In [1]: import numpy as np

In [2]: np.set_printoptions(precision=1, suppress=True, linewidth=100)

In [3]: mat = np.load("out5.npy")

In [4]: mat
Out[4]: 
array([[0, 0, 0, 0, 1, 1],
       [0, 0, 1, 0, 1, 0],
       [0, 1, 0, 1, 1, 0],
       [0, 0, 1, 0, 0, 0],
       [1, 1, 1, 0, 0, 0],
       [1, 0, 0, 0, 0, 0]])

In [5]: mat @ mat
Out[5]: 
array([[2, 1, 1, 0, 0, 0],
       [1, 2, 1, 1, 1, 0],
       [1, 1, 3, 0, 1, 0],
       [0, 1, 0, 1, 1, 0],
       [0, 1, 1, 1, 3, 1],
       [0, 0, 0, 0, 1, 1]])

In [6]: np.trace(mat @ mat @ mat) // 6
Out[6]: np.int64(1)

In [7]: mat.sum(axis=0)
Out[7]: array([2, 2, 3, 1, 3, 1])

In [8]: np.argwhere(np.triu(mat))
Out[8]: 
array([[0, 4],
       [0, 5],
       [1, 2],
       [1, 4],
       [2, 3],
       [2, 4]])

In [9]: low = np.diag(mat.sum(axis=1)) - mat

In [10]: (np.linalg.eigvalsh(low) < 1e-8).sum()
Out[10]: np.int64(1)

In [11]: np.round(np.linalg.eigvalsh(low), 1) + 0
Out[11]: array([0. , 0.4, 1.1, 2.4, 3.7, 4.4])

In [12]: round(np.linalg.det(low[1:, 1:]))
Out[12]: 3

In [13]: try:
    ...:     np.linalg.cholesky(mat)
    ...: except np.linalg.LinAlgError as e:
    ...:     print(e)
    ...: 
Matrix is not positive definite

In [14]: [round(float(np.linalg.det(mat[:i, :i])), 2) + 0 for i in range(1, 7)]
Out[14]: [0.0, 0.0, 0.0, 0.0, 0.0, -1.0]

In [15]: t3 = np.stack([mat, -1 * mat, mat[::-1]])

In [16]: np.linalg.matrix_rank(t3)
Out[16]: array([6, 6, 6])

In [17]: (t3 @ mat.T).shape
Out[17]: (3, 6, 6)

In [18]: np.linalg.det(t3)
Out[18]: array([-1., -1.,  1.])

In [19]: np.einsum("bij,cij->bc", t3, t3)
Out[19]: 
array([[ 12, -12,   2],
       [-12,  12,  -2],
       [  2,  -2,  12]])

In [20]: u = np.array([4, 2, -2, -1, -5, -1])

In [21]: B = mat + np.outer(u, np.eye(6)[4])

In [22]: np.linalg.matrix_rank(np.linalg.inv(B) - np.linalg.inv(mat), tol=1e-8)
Out[22]: np.int64(1)

In [23]: np.linalg.matrix_rank(B - mat)
Out[23]: np.int64(1)

In [24]: B
Out[24]: 
array([[ 0.,  0.,  0.,  0.,  5.,  1.],
       [ 0.,  0.,  1.,  0.,  3.,  0.],
       [ 0.,  1.,  0.,  1., -1.,  0.],
       [ 0.,  0.,  1.,  0., -1.,  0.],
       [ 1.,  1.,  1.,  0., -5.,  0.],
       [ 1.,  0.,  0.,  0., -1.,  0.]])

In [25]: round(np.linalg.det(B) / np.linalg.det(mat), 1), round(float(1 + np.linalg.solve(mat, u)[4]), 1)
Out[25]: (np.float64(4.0), 4.0)

In [26]: arr = np.load("data.npy")

In [27]: arr
Out[27]: 
array([[-0.6, -0.1, -0.1, -2.2],
       [ 1.3, -0.2,  0.2,  5.2],
       [-0.6,  0.4,  0.2, -2.3],
       [ 0.6, -0.2, -0.1,  2.9],
       [-0.1,  0.6,  1.2, -0.7],
       [-1. , -0.8,  1.8, -4.4],
       [ 0.5, -1.2, -0.1,  2.2],
       [-0.5,  0.4, -2. , -2.1],
       [-0.8, -0.2, -1.1, -3.5],
       [-1.1,  0.7,  0. , -4.4],
       [ 0.2, -0.9, -1. ,  0.7],
       [-0.4, -0.8, -3.3, -0.8],
       [ 2.1,  0.2, -0.8,  7.9],
       [ 1.1,  0.2,  0.1,  4.5],
       [-0.5, -0.7, -0.7, -1.7],
       [ 1.1, -0.9, -0.7,  4.6],
       [-2. , -0.5,  0.6, -8.1],
       [ 1.3,  0.9, -0.7,  5.3],
       [ 1.4, -0.6, -0.1,  6.1],
       [-1.3, -0.3, -0.5, -5.5],
       [-1.1,  0.3,  0.2, -4.4],
       [ 0.1,  2.5,  0.1,  0.1],
       [-0.2, -0.8, -0.8, -1. ],
       [-2.4,  1. , -1.7, -9.5],
       [-1.2, -1.2,  0.1, -5. ],
       [ 0.1,  0.1, -0.1,  0.2],
       [ 1.3, -2.1, -0.7,  5.4],
       [-0.6, -0.2,  1.4, -2.2],
       [-1.4,  1.2, -1.2, -5.7],
       [-0.3,  0. , -0.6, -0.8],
       [ 0.1, -0.4, -0.4,  0.3],
       [-0.6, -0.5, -0.4, -2.5]])

In [28]: arr.sum(axis=0)
Out[28]: array([ -5.5,  -4.1, -11.2, -21.4])

In [29]: arr.mean(axis=0)
Out[29]: array([-0.2, -0.1, -0.3, -0.7])

In [30]: np.linalg.svd(arr, compute_uv=False)
Out[30]: array([24.9,  5.8,  4.7,  0.3])

In [31]: np.linalg.matrix_rank(arr)
Out[31]: np.int64(4)

In [32]: U, sv, Vt = np.linalg.svd(arr)

In [33]: sv
Out[33]: array([24.9,  5.8,  4.7,  0.3])

In [34]: np.argmax(sv[:-1] / (sv[1:] + 1e-6)) + 1
Out[34]: np.int64(3)

In [35]: B = U[:, :3] @ np.diag(sv[:3]) @ Vt[:3]

In [36]: round(np.abs(arr - B).max(), 1)
Out[36]: np.float64(0.2)

In [37]: np.linalg.matrix_rank(arr, rtol=0.05)
Out[37]: np.int64(3)

In [38]: B.round(1) + 0
Out[38]: 
array([[-0.6, -0.1, -0.1, -2.2],
       [ 1.3, -0.2,  0.2,  5.2],
       [-0.6,  0.4,  0.2, -2.3],
       [ 0.7, -0.2, -0.1,  2.9],
       [-0.1,  0.6,  1.2, -0.7],
       [-1.1, -0.8,  1.8, -4.4],
       [ 0.5, -1.2, -0.1,  2.2],
       [-0.6,  0.4, -2. , -2.1],
       [-0.9, -0.2, -1.1, -3.5],
       [-1.1,  0.7,  0. , -4.4],
       [ 0.1, -0.9, -1. ,  0.7],
       [-0.3, -0.8, -3.3, -0.8],
       [ 1.9,  0.2, -0.8,  7.9],
       [ 1.1,  0.2,  0.1,  4.5],
       [-0.5, -0.7, -0.7, -1.7],
       [ 1.1, -0.9, -0.7,  4.6],
       [-2. , -0.5,  0.6, -8.1],
       [ 1.3,  0.9, -0.7,  5.3],
       [ 1.5, -0.6, -0.1,  6.1],
       [-1.4, -0.3, -0.5, -5.5],
       [-1.1,  0.3,  0.2, -4.4],
       [ 0.1,  2.5,  0.1,  0.1],
       [-0.3, -0.8, -0.8, -1. ],
       [-2.4,  1. , -1.7, -9.5],
       [-1.3, -1.2,  0.1, -5. ],
       [ 0.1,  0.1, -0.1,  0.2],
       [ 1.3, -2.1, -0.7,  5.4],
       [-0.5, -0.2,  1.4, -2.2],
       [-1.4,  1.2, -1.2, -5.7],
       [-0.2,  0. , -0.6, -0.8],
       [ 0.1, -0.4, -0.4,  0.3],
       [-0.6, -0.5, -0.4, -2.5]])

In [39]: round(float(np.linalg.norm(arr - B) / np.linalg.norm(arr)), 1)
Out[39]: 0.0

In [40]: idx = arr[:, 0] > np.median(arr[:, 0])

In [41]: u = arr[idx].mean(axis=0) - arr[~idx].mean(axis=0)

In [42]: np.argsort(-np.abs(u).round(6), kind="stable")
Out[42]: array([3, 0, 2, 1])

In [43]: idx.astype(int)
Out[43]: 
array([0, 1, 0, 1, 1, 0, 1, 0, 0, 0, 1, 0, 1, 1, 0, 1, 0, 1, 1, 0, 0, 1, 1, 0, 0, 1, 1, 0, 0, 1, 1,
       0])

In [44]: M = np.loadtxt("a.csv", delimiter=",")

In [45]: M
Out[45]: 
array([[-0.1,  0.6,  0.3,  0.2,  0.1,  0.1,  0.1,  0.1, -0.3,  0.2, -0.1],
       [-1.3, -1. , -3.5,  1.2,  1.7, -2. , -0.1, -1.3,  0. ,  0.9,  0.5],
       [-0.1, -1. ,  0.5, -0.5,  0.8, -1. ,  1.1, -1.4,  0. ,  1. , -0.1],
       [-2.1, -2.7, -4.2,  2.8,  2.3, -3.5,  0.5, -2.7,  0.2,  0.9,  1. ],
       [-0.1, -2.2, -0.2, -0.4, -0.3, -0.4,  0.9, -1.1,  1.1, -0.1,  0.6],
       [-1. , -3.3, -1. ,  0.2, -0.6, -0.5,  1.1, -1.1,  1.6, -0.8,  1.3],
       [-0.5, -1.6, -0.1, -1. , -0.4,  0.5,  0.5,  0.1,  0.6, -0.3,  0.3]])

In [46]: round(np.linalg.norm(M[2] - M[6]), 1)
Out[46]: np.float64(3.1)

In [47]: round(float(np.linalg.norm(M, 2)), 1)
Out[47]: 10.0

In [48]: np.round(np.linalg.norm(M) ** 2 / np.linalg.norm(M, 2) ** 2, 1)
Out[48]: np.float64(1.3)

In [49]: u, v = M[3], M[0]

In [50]: round(u @ v, 1)
Out[50]: np.float64(-2.4)

In [51]: round(u @ u, 1)
Out[51]: np.float64(64.1)

In [52]: p = (u @ v) / (u @ u) * u

In [53]: round((v - p) @ u, 1)
Out[53]: np.float64(0.0)

In [54]: np.linalg.matrix_rank(np.outer(u, v))
Out[54]: np.int64(1)

In [55]: t3 = np.stack([M, 3 * M, M[::-1]])

In [56]: np.linalg.matrix_rank(t3)
Out[56]: array([7, 7, 7])

In [57]: t3.shape
Out[57]: (3, 7, 11)

In [58]: W0 = np.array([[-7, 8, 2, 2], [-8, -5, -2, 6], [-1, 6, 6, 7], [8, -2, 0, -2]])

In [59]: vec = np.array([2, 1, -2, 1])

In [60]: y = arr @ vec

In [61]: np.round(np.linalg.pinv(arr) @ arr, 1) + 0
Out[61]: 
array([[1., 0., 0., 0.],
       [0., 1., 0., 0.],
       [0., 0., 1., 0.],
       [0., 0., 0., 1.]])

In [62]: np.linalg.lstsq(arr, y)[0]
Out[62]: array([ 2.,  1., -2.,  1.])

In [63]: rng = np.random.default_rng(90)

In [64]: y = y + 0.1 * rng.normal(size=32)

In [65]: y
Out[65]: 
array([ -3.1,   7.2,  -3.5,   4.2,  -2.7, -10.8,   2.4,   1.4,  -3. ,  -5.9,   2.2,   4.4,  13.9,
         6.8,  -1.9,   7.2, -13.7,  10.1,   8.5,  -7.6,  -6.6,   2.7,  -0.7, -10.1,  -8.8,   0.7,
         7.2,  -6.5,  -4.8,  -0.1,   0.8,  -3.5])

In [66]: beta, *_ = np.linalg.lstsq(arr, y)

In [67]: np.round(np.linalg.norm(y - arr @ beta), 1)
Out[67]: np.float64(0.6)

In [68]: O, evecs = np.linalg.qr(W0[:, :3])[0], np.linalg.qr(W0[:, 3:])[0]

In [69]: sv = np.linalg.svd(O.T @ evecs, compute_uv=False)

In [70]: (sv > 0.9).sum()
Out[70]: np.int64(1)

In [71]: sv
Out[71]: array([1.])

In [72]: U, sv, Vt = np.linalg.svd(W0)

In [73]: np.argmax(sv[:-1] / (sv[1:] + 1e-6)) + 1
Out[73]: np.int64(3)

In [74]: B = U[:, :3] @ np.diag(sv[:3]) @ Vt[:3]

In [75]: np.round(np.abs(W0 - B).max(), 1)
Out[75]: np.float64(0.4)

In [76]: np.linalg.matrix_rank(B)
Out[76]: np.int64(3)

In [77]: B
Out[77]: 
array([[-7.1,  7.9,  2.3,  1.9],
       [-8. , -5.1, -1.8,  5.9],
       [-1. ,  6. ,  5.9,  7. ],
       [ 7.9, -2.2,  0.4, -2.2]])

In [78]: vec = np.array([-2, 3, 1, 3])

In [79]: y = W0 @ vec

In [80]: beta, lr = np.zeros(4), 1 / np.linalg.norm(W0, 2) ** 2

In [81]: for i in range(40):
    ...:     beta -= lr * W0.T @ (W0 @ beta - y)
    ...:     if i % 10 == 0: print(i, round(np.linalg.norm(W0 @ beta - y), 1))
    ...: 
0 8.5
10 0.8
20 0.6
30 0.6

In [82]: beta
Out[82]: array([-2.2,  2.7,  1.7,  2.6])

In [83]: np.round(np.linalg.cond(W0), 1)
Out[83]: np.float64(25.8)

In [84]: idx = rng.permutation(4)

In [85]: idx
Out[85]: array([0, 3, 2, 1])

In [86]: B = W0[idx][:, idx]

In [87]: B
Out[87]: 
array([[-7,  2,  2,  8],
       [ 8, -2,  0, -2],
       [-1,  7,  6,  6],
       [-8,  6, -2, -5]])

In [88]: np.diag(B)
Out[88]: array([-7, -2,  6, -5])

In [89]: np.trace(B)
Out[89]: np.int64(-8)
